$ python3 -q
>>> import numpy as np
>>> import numpy.linalg as la
>>> np.set_printoptions(precision=2, suppress=True, linewidth=120)
>>> data = np.load("x.npy")
>>> data
array([[0.26, 0.26, 0.13, 0.16, 0.  , 0.03, 0.06, 0.1 ],
       [0.17, 0.2 , 0.  , 0.26, 0.  , 0.11, 0.2 , 0.06],
       [0.  , 0.09, 0.18, 0.05, 0.16, 0.16, 0.2 , 0.16],
       [0.11, 0.13, 0.05, 0.16, 0.  , 0.16, 0.18, 0.21],
       [0.04, 0.14, 0.18, 0.02, 0.2 , 0.16, 0.08, 0.16],
       [0.21, 0.08, 0.23, 0.05, 0.15, 0.23, 0.03, 0.03],
       [0.06, 0.03, 0.03, 0.21, 0.18, 0.06, 0.24, 0.18],
       [0.1 , 0.07, 0.2 , 0.  , 0.3 , 0.13, 0.17, 0.03]])
>>> la.matrix_power(data, 2)
array([[0.15, 0.16, 0.09, 0.15, 0.07, 0.11, 0.16, 0.11],
       [0.15, 0.14, 0.08, 0.17, 0.07, 0.12, 0.16, 0.12],
       [0.09, 0.09, 0.14, 0.09, 0.17, 0.14, 0.16, 0.12],
       [0.13, 0.11, 0.12, 0.13, 0.13, 0.13, 0.16, 0.1 ],
       [0.1 , 0.11, 0.15, 0.08, 0.16, 0.15, 0.14, 0.1 ],
       [0.13, 0.14, 0.16, 0.09, 0.12, 0.14, 0.11, 0.11],
       [0.1 , 0.1 , 0.12, 0.11, 0.15, 0.13, 0.16, 0.14],
       [0.09, 0.12, 0.15, 0.09, 0.15, 0.14, 0.13, 0.13]])
>>> np.round(np.abs(la.eigvals(data)).max(), 2)
np.float64(1.0)
>>> round(float(np.trace(data)), 2)
1.51
>>> np.round(la.det(data), 2)
np.float64(0.0)
>>> np.round((data - data.T) / 2, 2) + 0
array([[ 0.  ,  0.04,  0.06,  0.03, -0.02, -0.09,  0.  ,  0.  ],
       [-0.04,  0.  , -0.05,  0.06, -0.07,  0.02,  0.08,  0.  ],
       [-0.06,  0.05,  0.  ,  0.  , -0.01, -0.04,  0.09, -0.02],
       [-0.03, -0.06,  0.  ,  0.  , -0.01,  0.05, -0.01,  0.11],
       [ 0.02,  0.07,  0.01,  0.01,  0.  ,  0.  , -0.05, -0.07],
       [ 0.09, -0.02,  0.04, -0.05,  0.  ,  0.  , -0.02, -0.05],
       [ 0.  , -0.08, -0.09,  0.01,  0.05,  0.02,  0.  ,  0.01],
       [ 0.  ,  0.  ,  0.02, -0.11,  0.07,  0.05, -0.01,  0.  ]])
>>> np.sort(np.abs(la.eigvals(data)))
array([0.09, 0.12, 0.12, 0.14, 0.14, 0.17, 0.33, 1.  ])
>>> u = np.array([3, 0, -5, -3, -5, -6, 8, -2])
>>> out = data + np.outer(u, np.eye(8)[2])
>>> np.round(la.det(out) / la.det(data), 2), round(float(1 + la.solve(data, u)[2]), 2)
(np.float64(4.31), 4.31)
>>> out
array([[ 0.26,  0.26,  3.13,  0.16,  0.  ,  0.03,  0.06,  0.1 ],
       [ 0.17,  0.2 ,  0.  ,  0.26,  0.  ,  0.11,  0.2 ,  0.06],
       [ 0.  ,  0.09, -4.82,  0.05,  0.16,  0.16,  0.2 ,  0.16],
       [ 0.11,  0.13, -2.95,  0.16,  0.  ,  0.16,  0.18,  0.21],
       [ 0.04,  0.14, -4.82,  0.02,  0.2 ,  0.16,  0.08,  0.16],
       [ 0.21,  0.08, -5.77,  0.05,  0.15,  0.23,  0.03,  0.03],
       [ 0.06,  0.03,  8.03,  0.21,  0.18,  0.06,  0.24,  0.18],
       [ 0.1 ,  0.07, -1.8 ,  0.  ,  0.3 ,  0.13,  0.17,  0.03]])
>>> la.matrix_rank(out - data)
np.int64(1)
>>> blk = np.stack([data, 4 * data, data[::-1]])
>>> np.round(la.det(blk), 2) + 0
array([0. , 0.1, 0. ])
>>> print(la.matrix_rank(blk.reshape(3, -1)))
2
>>> blk.shape
(3, 8, 8)
>>> print(round(la.norm(data), 2))
1.19
>>> data.shape
(8, 8)
>>> la.rank(data)
Traceback (most recent call last):
  File "<python-input-22>", line 1, in <module>
    la.rank(data)
    ^^^^^^^
AttributeError: module 'numpy.linalg' has no attribute 'rank'
>>> np.round(np.diff(data, axis=0), 2) + 0
array([[-0.09, -0.06, -0.13,  0.1 ,  0.  ,  0.08,  0.14, -0.04],
       [-0.17, -0.11,  0.18, -0.21,  0.16,  0.04,  0.  ,  0.1 ],
       [ 0.11,  0.04, -0.13,  0.11, -0.16,  0.  , -0.02,  0.05],
       [-0.06,  0.01,  0.13, -0.14,  0.2 ,  0.01, -0.1 , -0.05],
       [ 0.16, -0.07,  0.05,  0.03, -0.05,  0.07, -0.06, -0.14],
       [-0.14, -0.05, -0.2 ,  0.16,  0.03, -0.17,  0.22,  0.16],
       [ 0.04,  0.04,  0.17, -0.21,  0.12,  0.07, -0.08, -0.15]])
>>> data.sum(axis=1)
array([1., 1., 1., 1., 1., 1., 1., 1.])
>>> np.count_nonzero(data)
np.int64(58)
>>> data.mean(axis=0)
array([0.12, 0.12, 0.13, 0.11, 0.12, 0.13, 0.15, 0.12])
>>> la.matrix_rank(data)
np.int64(8)
>>> data[:, 8]
Traceback (most recent call last):
  File "<python-input-28>", line 1, in <module>
    data[:, 8]
    ~~~~^^^^^^
IndexError: index 8 is out of bounds for axis 1 with size 8
